$ ipython --no-banner

In [1]: import numpy as np

In [2]: np.set_printoptions(suppress=True, linewidth=160)

In [3]: tidy = lambda a: np.round(a, 2) + 0

In [4]: r0 = np.array([-3, -1, 3, -2, -3, -3, -3, -1, 0, 2])

In [5]: rng = np.random.default_rng(4575)

In [6]: W0 = np.outer(rng.normal(size=31), r0) + 0.05 * rng.normal(size=(31, 10))

In [7]: tidy(W0)
Out[7]: 
array([[ 0.8 ,  0.26, -0.71,  0.5 ,  0.83,  0.81,  0.82,  0.3 ,  0.02, -0.56],
       [ 0.87,  0.21, -0.7 ,  0.56,  0.76,  0.74,  0.76,  0.29,  0.05, -0.57],
       [-1.3 , -0.42,  1.4 , -0.82, -1.36, -1.25, -1.36, -0.48,  0.03,  0.86],
       [ 1.64,  0.56, -1.66,  1.18,  1.61,  1.66,  1.56,  0.55,  0.  , -0.95],
       [-7.69, -2.51,  7.74, -5.16, -7.66, -7.71, -7.68, -2.55,  0.03,  5.16],
       [ 3.22,  1.1 , -3.3 ,  2.18,  3.32,  3.18,  3.33,  1.13,  0.05, -2.22],
       [ 3.24,  1.1 , -3.11,  2.22,  3.15,  3.18,  3.19,  1.16, -0.1 , -2.12],
       [-0.95, -0.36,  0.81, -0.61, -0.81, -0.76, -0.8 , -0.28, -0.01,  0.55],
       [-1.55, -0.51,  1.4 , -1.02, -1.57, -1.49, -1.58, -0.51,  0.03,  1.02],
       [-0.71, -0.24,  0.7 , -0.46, -0.79, -0.74, -0.68, -0.31, -0.01,  0.5 ],
       [ 2.78,  0.96, -2.78,  1.86,  2.84,  2.79,  2.84,  0.88,  0.06, -1.87],
       [ 1.33,  0.4 , -1.31,  0.89,  1.26,  1.24,  1.27,  0.42, -0.03, -0.82],
       [ 0.63,  0.21, -0.72,  0.5 ,  0.74,  0.68,  0.67,  0.2 , -0.02, -0.55],
       [ 3.52,  1.1 , -3.53,  2.28,  3.39,  3.42,  3.43,  1.05,  0.01, -2.28],
       [-5.74, -1.88,  5.79, -3.79, -5.87, -5.78, -5.8 , -1.93,  0.02,  3.78],
       [-0.34, -0.09,  0.32, -0.27, -0.36, -0.43, -0.3 , -0.09,  0.08,  0.23],
       [ 3.22,  1.08, -3.19,  2.2 ,  3.22,  3.31,  3.24,  1.01,  0.03, -2.12],
       [ 3.04,  1.06, -3.03,  2.04,  3.07,  3.1 ,  2.99,  1.05, -0.02, -2.02],
       [ 6.82,  2.35, -6.74,  4.52,  6.82,  6.77,  6.78,  2.1 ,  0.  , -4.48],
       [-0.21, -0.07,  0.31, -0.22, -0.19, -0.16, -0.25, -0.07, -0.05,  0.07],
       [ 3.98,  1.29, -3.89,  2.61,  3.95,  3.92,  3.85,  1.34, -0.13, -2.68],
       [ 3.62,  1.13, -3.54,  2.43,  3.56,  3.45,  3.63,  1.24, -0.04, -2.24],
       [ 0.86,  0.28, -0.84,  0.47,  0.79,  0.8 ,  0.73,  0.3 , -0.06, -0.62],
       [-6.  , -1.98,  6.02, -3.84, -5.95, -5.92, -6.01, -2.07, -0.02,  3.97],
       [-3.07, -1.02,  3.09, -2.14, -3.07, -3.21, -3.05, -1.01, -0.01,  2.09],
       [ 1.23,  0.47, -1.26,  0.76,  1.25,  1.29,  1.33,  0.33,  0.  , -0.84],
       [-5.02, -1.62,  5.03, -3.29, -4.98, -5.03, -4.98, -1.64,  0.01,  3.4 ],
       [-3.26, -1.1 ,  3.28, -2.11, -3.22, -3.2 , -3.26, -1.12,  0.04,  2.18],
       [ 2.46,  0.85, -2.5 ,  1.63,  2.51,  2.51,  2.54,  0.81, -0.05, -1.68],
       [-3.23, -1.02,  3.23, -2.12, -3.27, -3.23, -3.24, -1.1 ,  0.05,  2.15],
       [-0.26, -0.1 ,  0.4 , -0.16, -0.34, -0.31, -0.31, -0.13, -0.1 ,  0.34]])

In [8]: x0 = np.array([-1, -2, 0, 2, 0, 0, -1, 0, 0, -2])

In [9]: h1 = np.maximum(W0 @ x0, 0)

In [10]: tidy(np.maximum(W0 @ (3 * x0), 0))
Out[10]: 
array([0.  , 0.64, 0.36, 0.  , 0.  , 0.16, 0.19, 0.44, 0.24, 0.  , 0.  , 0.11, 1.12, 0.  , 0.5 , 0.  , 0.09, 0.  , 0.  , 0.05, 0.52, 0.  , 0.09, 1.09, 0.  ,
       0.  , 0.  , 0.38, 0.  , 0.  , 0.  ])

In [11]: tidy(W0.T @ h1)
Out[11]: array([-2.32, -0.79,  2.35, -1.44, -2.3 , -2.28, -2.36, -0.8 , -0.02,  1.47])

In [12]: r0 = np.array([2, 0])

In [13]: tidy(np.polyval(r0, W0[30]))
Out[13]: array([-0.52, -0.2 ,  0.79, -0.33, -0.69, -0.63, -0.61, -0.26, -0.19,  0.69])

In [14]: tidy(np.cross(W0[30, :3], W0[29, :3]))
Out[14]: array([ 0.09, -0.45, -0.05])

In [15]: tidy(np.correlate(W0[30], W0[29], "full"))
Out[15]: array([-0.55, -0.22,  1.13,  0.61, -0.03, -0.63, -0.18, -0.22,  1.89,  6.57,  2.67, -0.21,  0.14, -0.09, -0.02,  0.08,  1.62, -0.04, -1.11])

In [16]: tidy(np.convolve(W0[30], r0))
Out[16]: array([-0.52, -0.2 ,  0.79, -0.33, -0.69, -0.63, -0.61, -0.26, -0.19,  0.69,  0.  ])

In [17]: U, s, Vh = np.linalg.svd(W0)

In [18]: np.argmax(s[:-1] / (s[1:] + 1e-6)) + 1
Out[18]: np.int64(1)

In [19]: Y = U[:, :1] @ np.diag(s[:1]) @ Vh[:1]

In [20]: np.linalg.matrix_rank(W0, rtol=0.05)
Out[20]: np.int64(1)

In [21]: tidy(np.linalg.norm(W0 - Y) / np.linalg.norm(W0))
Out[21]: np.float64(0.02)

In [22]: np.linalg.matrix_rank(Y)
Out[22]: np.int64(1)

In [23]: cent = W0[[2, 9]].astype(float)

In [24]: for _ in range(6):
    ...:     lab = np.linalg.norm(W0[:, None] - cent, axis=-1).argmin(axis=1)
    ...:     cent = np.array([W0[lab == j].mean(axis=0) for j in range(2)])
    ...: 

In [25]: lab
Out[25]: array([1, 1, 0, 1, 0, 1, 1, 1, 0, 1, 1, 1, 1, 1, 0, 1, 1, 1, 1, 1, 1, 1, 1, 0, 0, 1, 0, 0, 1, 0, 1])

In [26]: np.abs(cent[1] - cent[0]).argmax()
Out[26]: np.int64(6)

In [27]: tidy(cent)
Out[27]: 
array([[-4.09, -1.34,  4.11, -2.7 , -4.11, -4.09, -4.11, -1.38,  0.02,  2.74],
       [ 1.85,  0.62, -1.83,  1.23,  1.84,  1.84,  1.85,  0.6 , -0.01, -1.22]])

In [28]: mat = np.load("m.npy")

In [29]: mat
Out[29]: 
array([[4, 1, 0, 3, 5, 1, 5, 0, 3],
       [1, 0, 2, 3, 3, 1, 3, 1, 4],
       [0, 2, 6, 4, 3, 2, 4, 4, 3],
       [3, 3, 4, 4, 4, 3, 4, 5, 4],
       [5, 3, 3, 4, 2, 4, 3, 2, 4],
       [1, 1, 2, 3, 4, 2, 4, 5, 5],
       [5, 3, 4, 4, 3, 4, 0, 5, 4],
       [0, 1, 4, 5, 2, 5, 5, 4, 6],
       [3, 4, 3, 4, 4, 5, 4, 6, 0]])

In [30]: # equal to its transpose

In [31]: [round(float(np.linalg.det(mat[:i, :i])), 2) + 0 for i in range(1, 10)]
Out[31]: [4.0, -1.0, -22.0, 0.0, 22.0, -9.0, -136.0, 480.0, -680.0]

In [32]: J = np.loadtxt("x.csv", delimiter=",")

In [33]: J
Out[33]: 
array([[0., 1., 1., 3., 1., 2., 1., 3., 0., 2.],
       [0., 1., 1., 0., 1., 3., 3., 1., 2., 3.],
       [0., 0., 3., 2., 2., 0., 2., 0., 3., 2.],
       [0., 0., 0., 2., 1., 2., 1., 2., 2., 0.],
       [0., 0., 0., 0., 3., 1., 2., 2., 0., 1.],
       [0., 0., 0., 0., 0., 2., 0., 1., 1., 3.],
       [0., 0., 0., 0., 0., 0., 0., 3., 2., 2.],
       [0., 0., 0., 0., 0., 0., 0., 3., 2., 3.],
       [0., 0., 0., 0., 0., 0., 0., 0., 0., 3.],
       [0., 0., 0., 0., 0., 0., 0., 0., 0., 0.]])

In [34]: # triangular, det is the product of the diagonal

In [35]: blk = np.stack([J, -3 * J, J[::-1]])

In [36]: np.linalg.matrix_rank(blk)
Out[36]: array([8, 8, 8])

In [37]: np.linalg.matrix_rank(blk.reshape(3, -1))
Out[37]: np.int64(2)

In [38]: tidy(np.linalg.det(blk))
Out[38]: array([0., 0., 0.])

In [39]: rank = np.linalg.matrix_rank(J)

In [40]: rank
Out[40]: np.int64(8)

In [41]: ns = np.linalg.svd(J)[2][rank:].T

In [42]: tidy(ns @ ns.T)
Out[42]: 
array([[ 1.  ,  0.  ,  0.  ,  0.  ,  0.  ,  0.  ,  0.  ,  0.  ,  0.  ,  0.  ],
       [ 0.  ,  0.62, -0.15, -0.02,  0.29, -0.03, -0.3 , -0.11,  0.17,  0.  ],
       [ 0.  , -0.15,  0.03,  0.  , -0.07,  0.01,  0.07,  0.03, -0.04,  0.  ],
       [ 0.  , -0.02,  0.  ,  0.  , -0.01,  0.  ,  0.01,  0.  , -0.01,  0.  ],
       [ 0.  ,  0.29, -0.07, -0.01,  0.13, -0.01, -0.14, -0.05,  0.08,  0.  ],
       [ 0.  , -0.03,  0.01,  0.  , -0.01,  0.  ,  0.01,  0.01, -0.01,  0.  ],
       [ 0.  , -0.3 ,  0.07,  0.01, -0.14,  0.01,  0.15,  0.05, -0.08,  0.  ],
       [ 0.  , -0.11,  0.03,  0.  , -0.05,  0.01,  0.05,  0.02, -0.03,  0.  ],
       [ 0.  ,  0.17, -0.04, -0.01,  0.08, -0.01, -0.08, -0.03,  0.05,  0.  ],
       [ 0.  ,  0.  ,  0.  ,  0.  ,  0.  ,  0.  ,  0.  ,  0.  ,  0.  ,  0.  ]])

In [43]: tidy(J @ ns)
Out[43]: 
array([[0., 0.],
       [0., 0.],
       [0., 0.],
       [0., 0.],
       [0., 0.],
       [0., 0.],
       [0., 0.],
       [0., 0.],
       [0., 0.],
       [0., 0.]])

In [44]: np.linalg.matrix_rank(J.T @ J), np.linalg.matrix_rank(J @ J.T)
Out[44]: (np.int64(8), np.int64(8))

In [45]: [int(np.linalg.matrix_rank(J[:i])) for i in range(1, len(J) + 1)]
Out[45]: [1, 2, 3, 4, 5, 6, 7, 8, 8, 8]
